% ipython --no-banner

In [1]: import numpy as np

In [2]: np.set_printoptions(precision=2, suppress=True, linewidth=200)

In [3]: out = np.array([[-1, -1, -2, -2, -1, 1],
   ...:     [-2, 1, 2, 2, -2, 0],
   ...:     [1, -1, -1, 1, -2, -2],
   ...:     [-1, 1, 2, 0, 0, 1],
   ...:     [1, 2, 1, 2, -2, 0],
   ...:     [1, 1, -1, 1, -1, -2]])

In [4]: arr = out - out.T

In [5]: arr
Out[5]: 
array([[ 0,  1, -3, -1, -2,  0],
       [-1,  0,  3,  1, -4, -1],
       [ 3, -3,  0, -1, -3, -1],
       [ 1, -1,  1,  0, -2,  0],
       [ 2,  4,  3,  2,  0,  1],
       [ 0,  1,  1,  0, -1,  0]])

In [6]: # skew, so no eigenvalue has a real part

In [7]: f = np.array([2, 0, 0, 2, 0, 2])

In [8]: out = arr + np.outer(f, np.eye(6)[2])

In [9]: np.round(np.linalg.det(out) / np.linalg.det(arr), 2), round(1 + np.linalg.solve(arr, f)[2], 2)
Out[9]: (np.float64(2.0), np.float64(2.0))

In [10]: out
Out[10]: 
array([[ 0.,  1., -1., -1., -2.,  0.],
       [-1.,  0.,  3.,  1., -4., -1.],
       [ 3., -3.,  0., -1., -3., -1.],
       [ 1., -1.,  3.,  0., -2.,  0.],
       [ 2.,  4.,  3.,  2.,  0.,  1.],
       [ 0.,  1.,  3.,  0., -1.,  0.]])

In [11]: x0 = np.array([-3, -2, 3, -2, -3, -1])

In [12]: (arr @ x0).argmax()
Out[12]: np.int64(1)

In [13]: (arr * x0).sum(axis=1)
Out[13]: array([ -3,  23,   9,   8, -10,   4])

In [14]: np.sign((arr @ x0).round(6))
Out[14]: array([-1,  1,  1,  1, -1,  1])

In [15]: np.linalg.norm(arr @ x0) <= np.linalg.norm(arr, 2) * np.linalg.norm(x0) + 1e-9
Out[15]: np.True_

In [16]: arr @ x0
Out[16]: array([ -3,  23,   9,   8, -10,   4])

In [17]: arr @ np.ones(6)
Out[17]: array([-5., -2., -5., -1., 12.,  1.])

In [18]: np.einsum("ij,j->i", arr, x0)
Out[18]: array([ -3,  23,   9,   8, -10,   4])

In [19]: out = arr / np.linalg.norm(arr, axis=1, keepdims=True)

In [20]: gram = out @ out.T

In [21]: np.linalg.norm(out, axis=1)
Out[21]: array([1., 1., 1., 1., 1., 1.])

In [22]: (np.abs(gram) > 0.9).astype(int)
Out[22]: 
array([[1, 0, 0, 0, 0, 0],
       [0, 1, 0, 0, 0, 0],
       [0, 0, 1, 0, 0, 0],
       [0, 0, 0, 1, 0, 0],
       [0, 0, 0, 0, 1, 0],
       [0, 0, 0, 0, 0, 1]])

In [23]: np.argwhere(np.triu(np.abs(gram) > 0.95, 1))
Out[23]: array([], shape=(0, 2), dtype=int64)

In [24]: feats = np.load("data.npy")

In [25]: feats
Out[25]: 
array([[ 3,  1, -3,  1,  3, -1],
       [ 1,  2,  2,  2,  3, -2],
       [-1,  0,  3,  1,  3,  0]])

In [26]: x0 = np.array([2, -1, 5, 0, -5, 0])

In [27]: feats @ x0
Out[27]: array([-25,  -5,  -2])

In [28]: feats @ (2 * x0)
Out[28]: array([-50, -10,  -4])

In [29]: feats @ np.ones(6)
Out[29]: array([4., 8., 6.])

In [30]: (feats * x0).sum(axis=1)
Out[30]: array([-25,  -5,  -2])

In [31]: np.linalg.norm(feats @ x0) <= np.linalg.norm(feats, 2) * np.linalg.norm(x0) + 1e-9
Out[31]: np.True_

In [32]: def softmax(z):
    ...:     e = np.exp(z - z.max(axis=-1, keepdims=True))
    ...:     return e / e.sum(axis=-1, keepdims=True)
    ...: 

In [33]: np.round(softmax(10 * feats[0]), 2) + 0
Out[33]: array([0.5, 0. , 0. , 0. , 0.5, 0. ])

In [34]: np.round(softmax(feats[0]), 2) + 0
Out[34]: array([0.44, 0.06, 0.  , 0.06, 0.44, 0.01])

In [35]: S = feats @ feats.T / np.sqrt(6)

In [36]: softmax(S)[0] @ feats
Out[36]: array([ 3.,  1., -3.,  1.,  3., -1.])
